>>> import numpy as np
>>> np.set_printoptions(precision=3, suppress=True, linewidth=120)
>>> def rd(a):
...     return np.round(a, 3) + 0
... 
>>> E, _ = np.linalg.qr(np.array([[-1.2, 0.1, -0.8], [0.0, -0.1, -1.0], [0.6, -1.1, 0.5]]))
>>> rd(E)
array([[-0.894, -0.445,  0.047],
       [ 0.   , -0.106, -0.994],
       [ 0.447, -0.889,  0.095]])
>>> x0 = np.array([-8, 5, 0])
>>> rd(np.linalg.inv(E))
array([[-0.894,  0.   ,  0.447],
       [-0.445, -0.106, -0.889],
       [ 0.047, -0.994,  0.095]])
>>> 3 - np.linalg.matrix_rank(E - np.eye(3), tol=1e-8)
np.int64(1)
>>> rd(np.sort(np.abs(np.degrees(np.angle(np.linalg.eigvals(E))))))
array([  0.   , 162.327, 162.327])
>>> [p for p in range(1, 25) if np.allclose(np.linalg.matrix_power(E, p), np.eye(3))]
[]
>>> T = np.stack([E, 5 * E, E[::-1]])
>>> rd(np.einsum("bij,cij->bc", T, T))
array([[ 3., 15.,  1.],
       [15., 75.,  5.],
       [ 1.,  5.,  3.]])
>>> rd(np.linalg.norm(T, axis=(1, 2)))
array([1.732, 8.66 , 1.732])
>>> rd(T.sum(axis=0))
array([[-4.919, -3.558,  0.379],
       [ 0.   , -0.741, -6.961],
       [ 1.789, -5.781,  0.616]])
>>> O, evecs = np.linalg.qr(E[:, :1])[0], np.linalg.qr(E[:, 1:])[0]
>>> sigma = np.linalg.svd(O.T @ evecs, compute_uv=False)
>>> rd(sigma)
array([0.])
>>> (sigma > 0.9).sum()
np.int64(0)
>>> np.allclose(E @ E.T, E.T @ E)
True
>>> rd(np.trace(E))
np.float64(-0.906)
>>> rd(np.sort(np.abs(np.linalg.eigvals(E))))
array([1., 1., 1.])
>>> np.allclose(E, E.T)
False
>>> rd((E + E.T) / 2)
array([[-0.894, -0.222,  0.247],
       [-0.222, -0.106, -0.942],
       [ 0.247, -0.942,  0.095]])
>>> rd(np.linalg.matrix_power(E, 2))
array([[ 0.821,  0.403,  0.404],
       [-0.445,  0.896,  0.011],
       [-0.358, -0.189,  0.915]])
>>> rd(np.linalg.det(E))
np.float64(1.0)
>>> rd(np.abs(np.linalg.eigvals(E)).max())
np.float64(1.0)
>>> proj = np.triu(np.array([[-5, -5, -8], [3, -4, -9], [3, 4, 8]]), 1) + np.eye(3)
>>> other = proj @ E @ np.linalg.inv(proj)
>>> rd(proj @ E - E @ proj)
array([[-3.578,  3.172, -6.943],
       [-4.025,  8.005, -1.805],
       [ 0.   ,  2.236, -4.427]])
>>> rd(np.trace(other)), rd(np.trace(E))
(np.float64(-0.906), np.float64(-0.906))
>>> np.linalg.matrix_rank(other)
np.int64(3)
>>> rd(np.linalg.det(other))
np.float64(1.0)
>>> rd(np.poly(other))
array([ 1.   ,  0.906, -0.906, -1.   ])
>>> X = np.array([[3, 0, 1], [9, 1, 9], [8, 5, 17]])
>>> th = np.radians(180)
>>> Rm = np.eye(3)
>>> Rm[2, 2] = Rm[0, 0] = np.cos(th)
>>> Rm[2, 0], Rm[0, 2] = -np.sin(th), np.sin(th)
>>> rd(Rm)
array([[-1.,  0.,  0.],
       [ 0.,  1.,  0.],
       [ 0.,  0., -1.]])
>>> other = X @ Rm.T
>>> np.allclose(X @ X.T, other @ other.T)
True
>>> np.abs(other - X).max(axis=0)
array([18.,  0., 34.])
>>> rd(np.linalg.det(Rm)), np.trace(Rm)
(np.float64(1.0), np.float64(-1.0))
>>> rd(other)
array([[ -3.,   0.,  -1.],
       [ -9.,   1.,  -9.],
       [ -8.,   5., -17.]])
>>> U, sigma, vt = np.linalg.svd(other, full_matrices=False)
>>> rd(np.sqrt((sigma ** 2).sum())), rd(np.linalg.norm(other))
(np.float64(23.473), np.float64(23.473))
>>> rd(np.cumsum(sigma ** 2) / np.sum(sigma ** 2))
array([0.962, 1.   , 1.   ])
>>> np.allclose(U * sigma @ vt, other)
True
>>> rd(U.T @ U)
array([[1., 0., 0.],
       [0., 1., 0.],
       [0., 0., 1.]])
>>> rd(np.abs(vt[0]))
array([0.514, 0.205, 0.833])
>>> rd(vt @ vt.T)
array([[1., 0., 0.],
       [0., 1., 0.],
       [0., 0., 1.]])
>>> rd(sigma)
array([23.021,  4.563,  0.447])
>>> rd(sigma / sigma[0])
array([1.   , 0.198, 0.019])
>>> rd(np.linalg.norm(X, 2) / np.linalg.norm(X))
np.float64(0.981)
>>> np.linalg.matrix_rank(X, rtol=0.1)
np.int64(2)
>>> np.linalg.cond(X) > 100
np.False_
>>> round(np.log10(np.linalg.cond(X)))
2
>>> np.argsort(-np.linalg.norm(X, axis=0).round(6), kind="stable")[:3]
array([2, 0, 1])
>>> other = np.array([[0.4], [-1.6], [0.7], [0.3]])
>>> W2 = np.array([[0.7, -0.2]])
>>> arr = other @ W2
>>> rd(arr)
array([[ 0.28, -0.08],
       [-1.12,  0.32],
       [ 0.49, -0.14],
       [ 0.21, -0.06]])
>>> # looks like rank 1
>>> U, sigma, vt = np.linalg.svd(arr)
>>> np.argmax(sigma[:-1] / (sigma[1:] + 1e-6)) + 1
np.int64(1)
>>> other = U[:, :1] @ np.diag(sigma[:1]) @ vt[:1]
>>> rd(np.linalg.norm(arr - other) / np.linalg.norm(arr))
np.float64(0.0)
>>> rd(np.linalg.norm(arr - other, 2)), rd(sigma[1])
(np.float64(0.0), np.float64(0.0))
>>> np.linalg.matrix_rank(arr, rtol=0.05)
np.int64(1)
>>> T = np.stack([arr, 4 * arr, arr[::-1]])
>>> np.linalg.matrix_rank(T)
array([1, 1, 1])
>>> rd(T.sum(axis=0))
array([[ 1.61, -0.46],
       [-5.11,  1.46],
       [ 1.33, -0.38],
       [ 1.33, -0.38]])
>>> rd(np.einsum("bij,cij->bc", T, T))
array([[ 1.749,  6.996, -1.06 ],
       [ 6.996, 27.984, -4.24 ],
       [-1.06 , -4.24 ,  1.749]])
>>> rd(np.linalg.norm(T, axis=(1, 2)))
array([1.322, 5.29 , 1.322])
>>> rk = np.linalg.matrix_rank(arr)
>>> rk
np.int64(1)
>>> N = np.linalg.svd(arr)[2][rk:].T
>>> N.shape
(2, 1)
>>> rd(arr @ N)
array([[0.],
       [0.],
       [0.],
       [0.]])
>>> np.linalg.matrix_rank(arr.T @ arr), np.linalg.matrix_rank(arr @ arr.T)
(np.int64(1), np.int64(1))
>>> rd(N @ N.T)
array([[0.075, 0.264],
       [0.264, 0.925]])
>>> [int(np.linalg.matrix_rank(arr[:, :j + 1])) for j in range(2)]
[1, 1]
>>> [int(np.linalg.matrix_rank(np.delete(arr, i, axis=0))) for i in range(4)]
[1, 1, 1, 1]
>>> K = np.loadtxt("case6.csv", delimiter=",")
>>> rd(K)
array([[ 0.802, -0.357, -0.437, -0.198],
       [-0.357,  0.357, -0.786, -0.357],
       [-0.437, -0.786,  0.04 , -0.437],
       [-0.198, -0.357, -0.437,  0.802]])
>>> x0 = np.array([-1, 2, 3, -3])
>>> rhs = K @ x0
>>> c, lr = np.zeros(4), 1 / np.linalg.norm(K, 2) ** 2
>>> for i in range(250):
...     c -= lr * K.T @ (K @ c - rhs)
...     if i % 50 == 0: print(i, round(np.linalg.norm(K @ c - rhs), 3))
... 
0 0.0
50 0.0
100 0.0
150 0.0
200 0.0
>>> rd(c)
array([-1.,  2.,  3., -3.])
>>> rd(K[:, 0] @ K[:, 1])
np.float64(0.0)
>>> rd(K @ K.T)
array([[1., 0., 0., 0.],
       [0., 1., 0., 0.],
       [0., 0., 1., 0.],
       [0., 0., 0., 1.]])
>>> rd(K.T @ K)
array([[1., 0., 0., 0.],
       [0., 1., 0., 0.],
       [0., 0., 1., 0.],
       [0., 0., 0., 1.]])
>>> u = np.array([-2, -1, 0, 2])
>>> other = K + np.outer(u, np.eye(4)[1])
>>> np.linalg.matrix_rank(other - K)
np.int64(1)
>>> rng = np.random.default_rng(914515)
>>> idx = rng.permutation(4)
>>> idx
array([1, 0, 3, 2])
>>> other = K[idx][:, idx]
>>> rd(np.linalg.det(other)), rd(np.linalg.det(K[idx]))
(np.float64(-1.0), np.float64(-1.0))
>>> rd(other)
array([[ 0.357, -0.357, -0.357, -0.786],
       [-0.357,  0.802, -0.198, -0.437],
       [-0.357, -0.198,  0.802, -0.437],
       [-0.786, -0.437, -0.437,  0.04 ]])
>>> np.trace(other)
np.float64(2.0)
>>> m1 = np.loadtxt("out11.csv", delimiter=",")
>>> m1
array([[2., 1., 0.],
       [1., 2., 1.],
       [0., 1., 2.]])
>>> # symmetric, so the eigenvalues are real
>>> th = np.radians(15)
>>> Rm = np.eye(3)
>>> Rm[1, 1] = Rm[2, 2] = np.cos(th)
>>> Rm[1, 2], Rm[2, 1] = -np.sin(th), np.sin(th)
>>> rd(Rm)
array([[ 1.   ,  0.   ,  0.   ],
       [ 0.   ,  0.966, -0.259],
       [ 0.   ,  0.259,  0.966]])
>>> other = m1 @ Rm.T
>>> rd(np.abs(other - m1).max(axis=0))
array([0.   , 0.552, 0.484])
>>> rd(other)
array([[2.   , 0.966, 0.259],
       [1.   , 1.673, 1.484],
       [0.   , 0.448, 2.191]])
>>> np.allclose(np.linalg.norm(m1, axis=1), np.linalg.norm(other, axis=1))
True
>>> rd(np.linalg.det(Rm)), rd(np.trace(Rm))
(np.float64(1.0), np.float64(2.932))
>>> other = m1 / np.sqrt((m1 ** 2).mean(axis=1, keepdims=True))
>>> np.linalg.matrix_rank(other) == np.linalg.matrix_rank(m1)
np.True_
>>> rd(m1 - m1.mean(axis=1, keepdims=True))
array([[ 1.   ,  0.   , -1.   ],
       [-0.333,  0.667, -0.333],
       [-1.   ,  0.   ,  1.   ]])
>>> rd(other[2])
array([0.   , 0.775, 1.549])
>>> rd(np.linalg.norm(other, axis=1))
array([1.732, 1.732, 1.732])
>>> np.linalg.matrix_rank(m1 - m1.mean(axis=1, keepdims=True))
np.int64(2)
>>> other = m1 + rng.integers(-2, 3, (3, 2)) @ rng.integers(-2, 3, (2, 3))
>>> other
array([[-3., -2., -4.],
       [ 1., -2., -1.],
       [ 4.,  5.,  6.]])
>>> other - m1
array([[-5., -3., -4.],
       [ 0., -4., -2.],
       [ 4.,  4.,  4.]])
>>> Lm = np.linalg.cholesky(m1)
>>> rd(Lm)
array([[1.414, 0.   , 0.   ],
       [0.707, 1.225, 0.   ],
       [0.   , 0.816, 1.155]])
>>> m1 / np.sqrt(np.outer(np.diag(m1), np.diag(m1)))
array([[1. , 0.5, 0. ],
       [0.5, 1. , 0.5],
       [0. , 0.5, 1. ]])
>>> rd(np.prod(np.diag(Lm)) ** 2), rd(np.linalg.det(m1))
(np.float64(4.0), np.float64(4.0))
>>> J = np.array([[-9.0, 0.0, 0.0], [0.0, 1.0, 1.0], [0.0, 1.0, 2.0]])
>>> # equal to its transpose
>>> O, Rm = np.linalg.qr(J)
>>> np.allclose(Rm.T @ Rm, J.T @ J)
True
>>> rd(O @ Rm)
array([[-9.,  0.,  0.],
       [ 0.,  1.,  1.],
       [ 0.,  1.,  2.]])
>>> rd(np.abs(np.diag(Rm)))
array([9.   , 1.414, 0.707])
>>> rd(O.T @ O)
array([[1., 0., 0.],
       [0., 1., 0.],
       [0., 0., 1.]])
>>> rd(np.trace(O @ O.T))
np.float64(3.0)
